$ python -q
>>> import numpy as np
>>> import numpy.linalg as la
>>> np.set_printoptions(suppress=True, linewidth=200)
>>> E = np.array([[-0.51, 0.96, -2.01],
...     [2.64, -4.83, 4.97],
...     [-3.21, 7.33, -9.5],
...     [-2.73, 1.27, 1.3],
...     [-1.66, 6.85, -9.76],
...     [1.83, -1.08, -0.79],
...     [-3.22, 3.54, -2.8],
...     [1.37, -2.19, 1.29],
...     [-1.84, -0.58, 2.61],
...     [2.71, -8.2, 11.44],
...     [-0.64, 2.84, -3.72],
...     [1.71, 0.18, -2.47],
...     [0.89, -5.31, 8.2],
...     [-0.27, 3.37, -6.46],
...     [-3.22, 0.51, 1.69],
...     [-2.71, 3.13, -2.72],
...     [0.99, -3.73, 6.2],
...     [-0.35, -1.34, 1.84]])
>>> idx = E[:, 2] > np.median(E[:, 2])
>>> r0 = E[idx].mean(axis=0) - E[~idx].mean(axis=0)
>>> np.round((((E - E.mean(axis=0)) @ r0 > 0) == idx).mean(), 2)
np.float64(0.94)
>>> np.argsort(-np.abs(r0).round(6), kind="stable")
array([2, 1, 0])
>>> r0.round(2)
array([ 1.02, -5.72,  8.86])
>>> dist = la.norm(E[:, None] - E[None], axis=-1)
>>> dist[:5, :5].round(2)
array([[ 0.  ,  9.6 , 10.2 ,  4.  ,  9.8 ],
       [ 9.6 ,  0.  , 19.79,  8.92, 19.28],
       [10.2 , 19.79,  0.  , 12.39,  1.64],
       [ 4.  ,  8.92, 12.39,  0.  , 12.43],
       [ 9.8 , 19.28,  1.64, 12.43,  0.  ]])
>>> np.unravel_index(dist.round(6).argmax(), dist.shape)
(np.int64(2), np.int64(9))
>>> la.matrix_rank(dist ** 2)
np.int64(5)
>>> dist[5].round(6).argsort(kind="stable")[:4]
array([ 5, 11,  7,  0])
>>> (dist + 1e9 * np.eye(18)).round(6).argmin(axis=1)
array([11, 16,  4, 14,  2, 11, 15, 17, 17, 12, 15,  5, 16, 10,  3,  6,  1,  8])
>>> other = np.c_[E[:, :2] @ np.array([[5, 1], [5, 0]]), np.array([0, 2, 1, 1, -1, 1, 0, 2, -2, 0, 2, 2, 1, 2, 1, 1, -1, 1])]
>>> other.round(2)
array([[  2.25,  -0.51,   0.  ],
       [-10.95,   2.64,   2.  ],
       [ 20.6 ,  -3.21,   1.  ],
       [ -7.3 ,  -2.73,   1.  ],
       [ 25.95,  -1.66,  -1.  ],
       [  3.75,   1.83,   1.  ],
       [  1.6 ,  -3.22,   0.  ],
       [ -4.1 ,   1.37,   2.  ],
       [-12.1 ,  -1.84,  -2.  ],
       [-27.45,   2.71,   0.  ],
       [ 11.  ,  -0.64,   2.  ],
       [  9.45,   1.71,   2.  ],
       [-22.1 ,   0.89,   1.  ],
       [ 15.5 ,  -0.27,   2.  ],
       [-13.55,  -3.22,   1.  ],
       [  2.1 ,  -2.71,   1.  ],
       [-13.7 ,   0.99,  -1.  ],
       [ -8.45,  -0.35,   1.  ]])
>>> np.round(la.lstsq(E, other[:, 0])[0], 2) + 0
array([5., 5., 0.])
>>> np.round(la.norm(la.qr(E)[0].T @ other, axis=0) ** 2 / ((other ** 2).sum(axis=0) + 1e-12), 2)
array([1.  , 1.  , 0.27])
>>> A = np.array([[1.9, 2.0, 0.82], [-2.02, 0.91, 0.45], [0.07, -0.64, 1.33]])
>>> np.round((A - A.T) / 2, 2)
array([[ 0.  ,  2.01,  0.38],
       [-2.01,  0.  ,  0.55],
       [-0.38, -0.55,  0.  ]])
>>> np.round(np.trace(A), 2)
np.float64(4.14)
>>> np.round(la.matrix_power(A, 2), 2)
array([[-0.37,  5.1 ,  3.55],
       [-5.64, -3.5 , -0.65],
       [ 1.52, -1.29,  1.54]])
>>> A.inv()
Traceback (most recent call last):
  File "<python-input-23>", line 1, in <module>
    A.inv()
    ^^^^^
AttributeError: 'numpy.ndarray' object has no attribute 'inv'
>>> X = np.loadtxt("block9.csv", delimiter=",")
>>> X
array([[ 0.,  3.,  0.,  3.],
       [ 1., -2.,  1., -2.],
       [ 0.,  3.,  0.,  3.],
       [ 1., -2.,  1., -2.]])
>>> def softmax(z):
...     e = np.exp(z - z.max(axis=-1, keepdims=True))
...     return e / e.sum(axis=-1, keepdims=True)
... 
>>> np.round(softmax(X[1] + 3), 2)
array([0.48, 0.02, 0.48, 0.02])
>>> np.round(softmax(10 * X[1]), 2) + 0
array([0.5, 0. , 0.5, 0. ])
>>> np.round(softmax(X[1]), 2)
array([0.48, 0.02, 0.48, 0.02])
>>> att = X @ X.T / np.sqrt(4)
>>> np.round(softmax(att)[1] @ X, 2)
array([ 1., -2.,  1., -2.])
>>> F = np.array([[0.14, 0.27, 0.36, 0.23],
...     [0.0, 0.8, 0.2, 0.0],
...     [0.7, 0.1, 0.2, 0.0],
...     [0.0, 0.33, 0.11, 0.56]])
>>> rng = np.random.default_rng(16580)
>>> idx = rng.permutation(4)
>>> idx
array([3, 0, 2, 1])
>>> other = F[idx][:, idx]
>>> np.round(np.sort(np.abs(la.eigvals(other))), 2)
array([0.3 , 0.51, 0.51, 1.  ])
>>> Q = F.astype(float).copy()
>>> for j in range(4):
...     Q[:, j] -= Q[:, :j] @ (Q[:, :j].T @ Q[:, j])
...     Q[:, j] /= la.norm(Q[:, j])
... 
>>> Q.round(2)
array([[ 0.2 ,  0.27,  0.94, -0.1 ],
       [ 0.  ,  0.89, -0.29, -0.35],
       [ 0.98, -0.05, -0.19,  0.02],
       [ 0.  ,  0.37, -0.01,  0.93]])
>>> np.round(la.norm(Q, axis=0), 2)
array([1., 1., 1., 1.])
>>> np.round(la.norm(Q[3] - Q[0]), 2)
np.float64(1.41)
>>> round(float(la.norm(Q, "nuc")), 2)
4.0
>>> F.sum(axis=1)
array([1., 1., 1., 1.])
>>> np.round(np.sort(np.abs(la.eigvals(F)))[::-1], 2)
array([1.  , 0.51, 0.51, 0.3 ])
>>> np.round(la.matrix_power(F, 100), 2)
array([[0.18, 0.51, 0.22, 0.09],
       [0.18, 0.51, 0.22, 0.09],
       [0.18, 0.51, 0.22, 0.09],
       [0.18, 0.51, 0.22, 0.09]])
>>> pr = np.eye(4)[2]
>>> for _ in range(6):
...     pr = pr @ F
...     print(pr.round(2))
... 
[0.7 0.1 0.2 0. ]
[0.24 0.29 0.31 0.16]
[0.25 0.38 0.22 0.14]
[0.19 0.44 0.23 0.14]
[0.19 0.47 0.22 0.12]
[0.18 0.49 0.22 0.11]
>>> arr = np.array([[2, 2, 3], [-2, 3, -3], [2, 2, -3]])
>>> arr[0] = arr[2]
>>> arr
array([[ 2,  2, -3],
       [-2,  3, -3],
       [ 2,  2, -3]])
>>> x = np.array([1, 5, 2])
>>> rhs = E @ x
>>> np.round(la.solve(E.T @ E, E.T @ rhs), 2)
array([1., 5., 2.])
>>> rhs = rhs + 0.02 * rng.normal(size=18)
>>> rhs.round(2)
array([  0.24, -11.56,  14.46,   6.2 ,  13.1 ,  -5.2 ,   8.88,  -7.02,   0.46, -15.39,   6.1 ,  -2.34,  -9.27,   3.66,   2.72,   7.49,  -5.26,  -3.35])
>>> c, *_ = la.lstsq(E, rhs)
>>> [round(float(la.norm(la.solve(E.T @ E + lam * np.eye(3), E.T @ rhs))), 2) for lam in (0, 1, 10, 100)]
[5.49, 3.44, 1.8, 1.14]
>>> c.round(2)
array([1.01, 5.01, 2.01])
>>> U, s, Vt = la.svd(arr)
>>> np.argmax(s[:-1] / (s[1:] + 1e-6)) + 1
np.int64(2)
>>> other = U[:, :2] @ np.diag(s[:2]) @ Vt[:2]
>>> la.matrix_rank(arr, rtol=0.05)
np.int64(2)
>>> U, s, Vt = la.svd(arr)
>>> V = Vt[:(s > 1e-8).sum()]
>>> x = arr[2] + 4 * arr[0] + rng.integers(2) * np.eye(3)[0]
>>> x
array([ 11.,  10., -15.])
>>> la.matrix_rank(np.vstack([arr, x]))
np.int64(3)
>>> np.round(V.T @ V, 2)
array([[ 0.96, -0.14, -0.12],
       [-0.14,  0.43, -0.47],
       [-0.12, -0.47,  0.6 ]])
>>> mat = np.array([[-1, -2, -1, -2], [1, -2, 1, -2], [-1, -2, -1, -2], [1, -2, 1, -2]])
>>> np.round(la.norm(mat, 2) / la.norm(mat), 2)
np.float64(0.89)
>>> la.matrix_rank(mat, rtol=0.1)
np.int64(2)
>>> mat.sum(axis=0)
array([ 0, -8,  0, -8])
>>> mat.shape
(4, 4)
>>> mat.mean(axis=0)
array([ 0., -2.,  0., -2.])
>>> la.matrix_rank(mat)
np.int64(2)
>>> np.diff(mat, axis=0)
array([[ 2,  0,  2,  0],
       [-2,  0, -2,  0],
       [ 2,  0,  2,  0]])
>>> np.count_nonzero(mat)
np.int64(16)
>>> np.unique(mat.round(6), axis=0).shape
(2, 4)
>>> la.lstsq(mat[:-1].T, mat[-1])[2]
np.int32(2)
>>> round(float(np.trace(la.pinv(mat) @ mat)), 2)
2.0
>>> np.round(mat @ la.pinv(mat) @ mat, 2)
array([[-1., -2., -1., -2.],
       [ 1., -2.,  1., -2.],
       [-1., -2., -1., -2.],
       [ 1., -2.,  1., -2.]])
>>> round(float(la.det(2 * mat)), 2), np.round(la.det(mat), 2)
(0.0, np.float64(0.0))
>>> np.round(np.poly(mat), 2) + 0
array([ 1.,  6., 16.,  0.,  0.])
>>> round(float(la.eigvals(mat).sum().real), 2)
-6.0
>>> np.round(la.eigvals(mat), 2) + 0
array([ 0.+0.j  , -3.+2.65j, -3.-2.65j,  0.+0.j  ])
>>> np.einsum("ii->", mat)
np.int64(-6)
>>> np.einsum("ij,ji->", mat, mat)
np.int64(4)
>>> round(la.det(mat.T), 2)
np.float64(0.0)
>>> J = np.array([[0.5, 0.5], [0.5, 0.5]])
>>> ev, V = la.eigh(J)
>>> x = np.array([-1, 0])
>>> (np.sign(V[:, -1].round(6)) == np.sign(V[0, -1].round(6))).astype(int)
array([1, 1])
>>> x = np.array([2, 1])
>>> J @ J @ x
array([1.5, 1.5])
>>> m1 = np.load("dump.npy")
>>> m1
array([[ 3,  4,  5],
       [ 6,  7,  8],
       [ 9, 10, 11]])
>>> la.norm(m1, axis=1).argmax()
np.int64(2)
>>> round(float(la.norm(m1, 2)), 2)
22.37
>>> la.cond(m1) > 100
np.True_
>>> np.argsort(-la.norm(m1, axis=0).round(6), kind="stable")[:3]
array([2, 1, 0])
>>> la.matrix_rank(m1, rtol=0.1)
np.int64(1)
>>> np.round(la.norm(m1, 2) / la.norm(m1), 2)
np.float64(1.0)
